>>> import numpy as np
>>> import numpy.linalg as la
>>> np.set_printoptions(precision=1, suppress=True, linewidth=120)
>>> E = np.array([[7.6, -3.2, 9.6],
...     [5.9, -2.0, 7.9],
...     [8.8, -4.8, 10.8],
...     [8.3, -4.0, 10.3],
...     [5.5, -4.0, 7.5],
...     [6.5, -1.8, 8.5],
...     [8.1, -1.5, 10.1],
...     [5.7, -2.7, 7.7],
...     [9.2, -4.6, 11.2],
...     [7.9, -1.7, 9.9],
...     [8.9, -1.3, 10.9],
...     [7.1, -2.9, 9.1]])
>>> B = np.c_[E[:, :2] @ np.array([[-3, 2], [-2, -1]]), np.array([8, 1, 9, 4, 2, 5, 1, 6, 7, 8, 8, 0])]
>>> B
array([[-16.4,  18.4,   8. ],
       [-13.7,  13.8,   1. ],
       [-16.8,  22.4,   9. ],
       [-16.9,  20.6,   4. ],
       [ -8.5,  15. ,   2. ],
       [-15.9,  14.8,   5. ],
       [-21.3,  17.7,   1. ],
       [-11.7,  14.1,   6. ],
       [-18.4,  23. ,   7. ],
       [-20.3,  17.5,   8. ],
       [-24.1,  19.1,   8. ],
       [-15.5,  17.1,   0. ]])
>>> np.round(la.lstsq(E, B[:, 0])[0], 1) + 0
array([-3., -2.,  0.])
>>> print(la.matrix_rank(B))
3
>>> J = np.loadtxt("x.csv", delimiter=",")
>>> J
array([[ 0.,  7.,  0.],
       [ 0., -2.,  0.],
       [ 0.,  0., -3.]])
>>> np.abs(np.diag(la.qr(J)[1])) > 1e-9
array([False,  True,  True])
>>> J @ la.pinv(J) @ J
array([[ 0.,  7.,  0.],
       [ 0., -2.,  0.],
       [ 0.,  0., -3.]])
>>> la.lstsq(J[:-1].T, J[-1])[2]
np.int32(1)
>>> data = np.load("out6.npy")
>>> data
array([[2, 2, 7, 9],
       [0, 9, 5, 7],
       [0, 0, 4, 1],
       [0, 0, 0, 5]])
>>> x = np.array([0, 3, -2, -2])
>>> h1 = np.maximum(data @ x, 0)
>>> h1
array([0, 3, 0, 0])
>>> np.maximum(data @ x, 0) - np.maximum(-data @ x, 0)
array([-26,   3, -10, -10])
>>> print(data.T @ h1)
[ 0 27 15 21]
>>> data * (h1 > 1e-9)[:, None]
array([[0, 0, 0, 0],
       [0, 9, 5, 7],
       [0, 0, 0, 0],
       [0, 0, 0, 0]])
